>>> import numpy as np
>>> np.set_printoptions(precision=2, suppress=True, linewidth=140)
>>> mat = np.array([[1.0, 2.0, 6.0, 0.0],
...     [0.0, -2.0, -1.0, -1.0],
...     [0.0, 0.0, 0.0, 0.0],
...     [0.0, -1.0, 0.0, 1.0]])
>>> np.unique(mat.round(6), axis=0).shape
(4, 4)
>>> np.allclose(mat[:-1].T @ np.linalg.lstsq(mat[:-1].T, mat[-1])[0], mat[-1])
False
>>> np.linalg.lstsq(mat[:-1].T, mat[-1])[2]
np.int32(2)
>>> np.round(mat @ np.linalg.pinv(mat) @ mat, 2) + 0
array([[ 1.,  2.,  6.,  0.],
       [ 0., -2., -1., -1.],
       [ 0.,  0.,  0.,  0.],
       [ 0., -1.,  0.,  1.]])
>>> np.round(np.poly(mat), 2) + 0
array([ 1.,  0., -4.,  3.,  0.])
>>> round(np.linalg.det(mat.T), 2)
np.float64(0.0)
>>> np.einsum("ii->", mat)
np.float64(0.0)
>>> feats = np.loadtxt("data.csv", delimiter=",")
>>> feats
array([[ 0.93,  0.87, -0.92,  0.52,  0.51],
       [-0.24,  0.41, -0.54,  0.99, -0.46],
       [-0.96, -0.66,  0.89,  1.  ,  0.35],
       [-0.3 , -0.23,  0.44, -0.1 ,  0.12],
       [-0.14,  0.49,  0.  ,  1.  ,  0.54],
       [ 0.87,  0.9 , -0.98, -0.54, -0.88],
       [-0.66,  0.2 ,  0.59,  1.  ,  0.52],
       [ 0.96,  0.96, -0.89, -1.  ,  0.  ],
       [ 0.83,  0.49, -0.9 , -0.93, -0.47],
       [-0.04,  0.19, -0.39,  0.99,  0.09],
       [-0.24,  0.23,  0.52, -0.99, -0.46],
       [-0.96, -0.99,  0.95,  0.  , -0.28],
       [-0.88, -0.92,  0.75,  0.94, -0.16],
       [ 0.88,  0.54, -0.87, -1.  , -0.68],
       [ 0.09,  0.77, -0.54,  0.97, -0.22],
       [ 0.87,  0.74, -0.96, -0.36, -0.59],
       [-0.63,  0.41,  0.13, -0.8 , -0.89],
       [ 0.03,  0.84, -0.14,  0.6 , -0.18],
       [-0.95, -0.88,  0.95,  0.97,  0.26],
       [ 0.98,  0.97, -0.99, -1.  , -0.7 ],
       [-0.28,  0.6 ,  0.56, -0.94, -0.29],
       [-0.99, -0.96,  0.98,  0.99, -0.63],
       [-0.98, -0.95,  0.97,  0.85, -0.44],
       [-0.79, -0.91,  0.88, -0.66,  0.12],
       [-0.8 , -0.26,  0.35,  0.89, -0.69]])
>>> Xc = feats - feats.mean(axis=0)
>>> evecs = np.linalg.svd(Xc)[2][:4]
>>> M2 = Xc - Xc @ evecs.T @ evecs
>>> (Xc @ evecs.T).std(axis=0)
array([1.3 , 0.72, 0.39, 0.29])
>>> np.diag(evecs.T @ evecs)
array([0.54, 0.99, 0.55, 0.97, 0.95])
>>> x0 = np.array([-2, 8, 3, -6, 9])
>>> rhs = feats @ x0
>>> np.linalg.solve(feats.T @ feats, feats.T @ rhs)
array([-2.,  8.,  3., -6.,  9.])
>>> rng = np.random.default_rng(26792)
>>> rhs = rhs + 0.02 * rng.normal(size=25)
>>> rhs
array([  3.79,  -7.93,  -3.55,   1.73,   3.08,  -2.17,   3.38,   9.11,   0.92,  -4.67,   5.69,  -5.67, -10.43,  -0.17,  -3.49,  -1.83,
         1.73,   1.01,  -5.77,   2.52,  10.07, -14.39, -11.83,   1.99, -10.96])
>>> c, *_ = np.linalg.lstsq(feats, rhs)
>>> np.round(feats.T @ (rhs - feats @ c), 2) + 0
array([0., 0., 0., 0., 0.])
>>> c.round()
array([-2.,  8.,  3., -6.,  9.])
